% python3 -q
>>> import numpy as np
>>> from numpy import linalg as LA
>>> np.set_printoptions(precision=3, suppress=True, linewidth=120)
>>> rd = lambda a: np.round(a, 3) + 0
>>> K = np.array([[0, 0, 0, 0, 0, 3, 0], [0, 0, 2, 0, 0, 0, 0], [0, 0, 0, 0, 0, 0, 0]])
>>> # null space of dimension 5
>>> x = np.array([-2, -2, 3, -3, 0, 1, 0])
>>> h = np.maximum(K @ x, 0)
>>> print(rd(np.tanh(K @ x)))
[0.995 1.    0.   ]
>>> print(np.flatnonzero(h > 1e-9))
[0 1]
>>> print(np.maximum(K @ (3 * x), 0))
[ 9 18  0]
>>> print(np.maximum(K @ x, 0) - np.maximum(-K @ x, 0))
[3 6 0]
>>> print(K * (h > 1e-9)[:, None])
[[0 0 0 0 0 3 0]
 [0 0 2 0 0 0 0]
 [0 0 0 0 0 0 0]]
>>> W0 = np.loadtxt("w.csv", delimiter=",")
>>> print(W0)
[[ 0.  0.  0.  0.  0.  2. -3. -1. -1.]
 [ 0.  0.  0.  0.  0.  1.  0. -2. -1.]
 [ 0.  0.  0.  0.  0. -1.  2.  1. -2.]
 [ 0.  0.  0.  0.  0.  2. -1. -2. -1.]
 [ 0.  0.  0.  0.  0. -2.  2. -3. -1.]
 [ 2.  1. -1.  2. -2.  0.  0.  0.  0.]
 [-3.  0.  2. -1.  2.  0.  0.  0.  0.]
 [-1. -2.  1. -2. -3.  0.  0.  0.  0.]
 [-1. -1. -2. -1. -1.  0.  0.  0.  0.]]
>>> # equal to its transpose
>>> left, sig, Vh = LA.svd(W0)
>>> print(np.argmax(sig[:-1] / (sig[1:] + 1e-6)) + 1)
8
>>> Y = left[:, :8] @ np.diag(sig[:8]) @ Vh[:8]
>>> print(LA.matrix_rank(W0, rtol=0.05))
8
>>> r0 = np.array([3, 2, -2])
>>> print(np.correlate(W0[6], W0[2], "full"))
[  6.  -3. -10.   7.  -1.  -2.   5.  -2.   0.   0.   0.   0.   0.   0.   0.   0.   0.]
>>> print(np.convolve(W0[6], r0))
[-9. -6. 12.  1.  0.  6. -4.  0.  0.  0.  0.]
>>> Y = W0 / np.sqrt((W0 ** 2).mean(axis=1, keepdims=True))
>>> print(LA.matrix_rank(Y) == LA.matrix_rank(W0))
True
>>> print(rd(LA.norm(Y, axis=1)))
[3. 3. 3. 3. 3. 3. 3. 3. 3.]
>>> print(LA.matrix_rank(W0 - W0.mean(axis=1, keepdims=True)))
8
>>> print(LA.matrix_rank(W0, rtol=0.1))
8
>>> print(LA.cond(W0) > 100)
True
>>> print(np.trace(W0))
0.0
>>> print(np.allclose(W0 @ W0.T, W0.T @ W0))
True
>>> W0.inv()
Traceback (most recent call last):
  File "<python-input-31>", line 1, in <module>
    W0.inv()
    ^^^^^^
AttributeError: 'numpy.ndarray' object has no attribute 'inv'
>>> print((W0 + W0.T) / 2)
[[ 0.  0.  0.  0.  0.  2. -3. -1. -1.]
 [ 0.  0.  0.  0.  0.  1.  0. -2. -1.]
 [ 0.  0.  0.  0.  0. -1.  2.  1. -2.]
 [ 0.  0.  0.  0.  0.  2. -1. -2. -1.]
 [ 0.  0.  0.  0.  0. -2.  2. -3. -1.]
 [ 2.  1. -1.  2. -2.  0.  0.  0.  0.]
 [-3.  0.  2. -1.  2.  0.  0.  0.  0.]
 [-1. -2.  1. -2. -3.  0.  0.  0.  0.]
 [-1. -1. -2. -1. -1.  0.  0.  0.  0.]]
>>> print(np.allclose(W0, W0.T))
True
